In [1]: import numpy as np

In [2]: import numpy.linalg as la

In [3]: np.set_printoptions(precision=3, suppress=True, linewidth=160)

In [4]: s = 10 * 0.9 ** np.arange(3)

In [5]: rng = np.random.default_rng(321)

In [6]: A = rng.normal(size=(12, 3)) * rng.permutation(s)

In [7]: print(A)
[[ -6.02    4.218 -11.813]
 [-13.404  -4.261  -1.072]
 [  4.051  -8.757  13.514]
 [ -7.843   6.633  -0.551]
 [ -1.826   3.08    0.888]
 [  3.232   3.392  -4.117]
 [ -1.457  -3.414  13.573]
 [-11.353  14.144  -1.945]
 [-20.163   0.137  -0.324]
 [  1.61   -7.602   3.93 ]
 [ -8.732   1.238  -5.233]
 [ -6.252   0.738 -11.037]]

In [8]: C2 = np.cov(A, rowvar=False)

In [9]: print(np.argsort(-A.std(axis=0).round(6), kind="stable"))
[2 0 1]

In [10]: print(np.corrcoef(A.T))
[[ 1.    -0.361  0.373]
 [-0.361  1.    -0.531]
 [ 0.373 -0.531  1.   ]]

In [11]: print(C2)
[[ 52.362 -16.568  21.427]
 [-16.568  40.147 -26.687]
 [ 21.427 -26.687  62.966]]

In [12]: print(round(np.corrcoef(A[:, 2], A[:, 1])[0, 1], 3))
-0.531

In [13]: print(C2.shape)
(3, 3)

In [14]: A2 = np.c_[A[:, :1] @ np.array([[0]]), np.array([-2, 3, 5, -5, 2, -3, -3, 1, 1, -4, -4, -3])]

In [15]: print(A2)
[[ 0. -2.]
 [ 0.  3.]
 [ 0.  5.]
 [ 0. -5.]
 [ 0.  2.]
 [ 0. -3.]
 [ 0. -3.]
 [ 0.  1.]
 [ 0.  1.]
 [ 0. -4.]
 [ 0. -4.]
 [ 0. -3.]]

In [16]: print(la.matrix_rank(A2))
1

In [17]: print(la.lstsq(A, A2[:, 0])[0])
[0. 0. 0.]

In [18]: print(la.norm(A2 - A @ la.lstsq(A, A2)[0], axis=0))
[ 0.    10.635]

In [19]: print(la.norm(la.qr(A)[0].T @ A2, axis=0) ** 2 / ((A2 ** 2).sum(axis=0) + 1e-12))
[0.    0.116]

In [20]: print([round(float(x), 3) for x in la.svd(A2, compute_uv=False)[:3]])
[11.314, 0.0]

In [21]: print(np.argsort(-la.norm(A2, axis=0).round(6), kind="stable")[:3])
[1 0]

In [22]: proj = A @ la.solve(A.T @ A, A.T)

In [23]: print(np.allclose(proj @ proj, proj))
True

In [24]: print(la.matrix_rank(np.eye(12) - proj))
9

In [25]: print(proj @ A[:, 0])
[ -6.02  -13.404   4.051  -7.843  -1.826   3.232  -1.457 -11.353 -20.163   1.61   -8.732  -6.252]

In [26]: print(np.round(la.eigvalsh(proj), 3) + 0)
[0. 0. 0. 0. 0. 0. 0. 0. 0. 1. 1. 1.]

In [27]: F = np.load("test0.npy")

In [28]: print(F)
[[0 1 0 0 1 0]
 [1 0 0 1 1 1]
 [0 0 0 1 0 0]
 [0 1 1 0 1 0]
 [1 1 0 1 0 1]
 [0 1 0 0 1 0]]

In [29]: print(np.argsort(-la.norm(F, axis=0).round(6), kind="stable")[:3])
[1 4 3]

In [30]: print(la.matrix_rank(F, rtol=0.1))
5

In [31]: print(round(np.trace(la.pinv(F) @ F), 3))
5.0

In [32]: print(np.abs(np.diag(la.qr(F)[1])) > 1e-9)
[ True  True  True  True  True False]

In [33]: print(np.allclose(F[:-1].T @ la.lstsq(F[:-1].T, F[-1])[0], F[-1]))
True

In [34]: t = np.radians(91)

In [35]: Rm = np.eye(6)

In [36]: Rm[1, 1] = Rm[0, 0] = np.cos(t)

In [37]: Rm[1, 0], Rm[0, 1] = -np.sin(t), np.sin(t)

In [38]: print(Rm)
[[-0.017  1.     0.     0.     0.     0.   ]
 [-1.    -0.017  0.     0.     0.     0.   ]
 [ 0.     0.     1.     0.     0.     0.   ]
 [ 0.     0.     0.     1.     0.     0.   ]
 [ 0.     0.     0.     0.     1.     0.   ]
 [ 0.     0.     0.     0.     0.     1.   ]]

In [39]: A2 = F @ Rm.T

In [40]: print(np.allclose(la.norm(F, axis=1), la.norm(A2, axis=1)))
True

In [41]: print(np.allclose(F @ F.T, A2 @ A2.T))
True

In [42]: print(np.round(la.svd(F, compute_uv=False), 3) + 0, np.round(la.svd(A2, compute_uv=False), 3) + 0)
[3.048 2.113 1.    0.821 0.756 0.   ] [3.048 2.113 1.    0.821 0.756 0.   ]

In [43]: print(Rm.reshape(-1, 2))
[[-0.017  1.   ]
 [ 0.     0.   ]
 [ 0.     0.   ]
 [-1.    -0.017]
 [ 0.     0.   ]
 [ 0.     0.   ]
 [ 0.     0.   ]
 [ 1.     0.   ]
 [ 0.     0.   ]
 [ 0.     0.   ]
 [ 0.     1.   ]
 [ 0.     0.   ]
 [ 0.     0.   ]
 [ 0.     0.   ]
 [ 1.     0.   ]
 [ 0.     0.   ]
 [ 0.     0.   ]
 [ 0.     1.   ]]

In [44]: T = Rm.reshape(6, 2, -1)

In [45]: print(T.shape)
(6, 2, 3)

In [46]: print(np.trace(F @ F @ F) // 6)
3

In [47]: print(F.sum(axis=0))
[2 4 1 3 4 2]

In [48]: print(F @ F)
[[2 1 0 2 1 2]
 [1 4 1 1 3 1]
 [0 1 1 0 1 0]
 [2 1 0 3 1 2]
 [1 3 1 1 4 1]
 [2 1 0 2 1 2]]

In [49]: L = np.diag(F.sum(axis=1)) - F

In [50]: print(np.round(la.eigvalsh(L), 3) + 0)
[0.    0.764 2.    3.    5.    5.236]

In [51]: print(L)
[[ 2 -1  0  0 -1  0]
 [-1  4  0 -1 -1 -1]
 [ 0  0  1 -1  0  0]
 [ 0 -1 -1  3 -1  0]
 [-1 -1  0 -1  4 -1]
 [ 0 -1  0  0 -1  2]]

In [52]: print(la.matrix_rank(L))
5

In [53]: print(round(la.det(L[1:, 1:])))
20

In [54]: m1 = np.load("dump.npy")

In [55]: print(m1)
[[ 1.  0.  0.  0.  0.]
 [ 0.  0.  1.  0.  0.]
 [ 0. -1.  0.  0.  0.]
 [ 0.  0.  0.  1.  0.]
 [ 0.  0.  0.  0.  1.]]

In [56]: A2 = la.inv(m1)

In [57]: print(round(float(la.slogdet(m1)[0]), 3))
1.0

In [58]: print(A2)
[[ 1.  0.  0.  0.  0.]
 [-0. -0. -1. -0. -0.]
 [ 0.  1.  0.  0.  0.]
 [ 0.  0.  0.  1.  0.]
 [ 0.  0.  0.  0.  1.]]

In [59]: print(la.inv(A2))
[[ 1.  0.  0.  0.  0.]
 [ 0.  0.  1.  0.  0.]
 [-0. -1. -0. -0. -0.]
 [ 0.  0.  0.  1.  0.]
 [ 0.  0.  0.  0.  1.]]

In [60]: print((np.abs(A2) > 1e-9).astype(int))
[[1 0 0 0 0]
 [0 0 1 0 0]
 [0 1 0 0 0]
 [0 0 0 1 0]
 [0 0 0 0 1]]

In [61]: print((m1 != 0).astype(int))
[[1 0 0 0 0]
 [0 0 1 0 0]
 [0 1 0 0 0]
 [0 0 0 1 0]
 [0 0 0 0 1]]

In [62]: print((la.matrix_power((m1 != 0) + (m1.T != 0) + np.eye(5), 5) > 0).astype(int))
[[1 0 0 0 0]
 [0 1 1 0 0]
 [0 1 1 0 0]
 [0 0 0 1 0]
 [0 0 0 0 1]]

In [63]: print(m1 @ m1)
[[ 1.  0.  0.  0.  0.]
 [ 0. -1.  0.  0.  0.]
 [ 0.  0. -1.  0.  0.]
 [ 0.  0.  0.  1.  0.]
 [ 0.  0.  0.  0.  1.]]
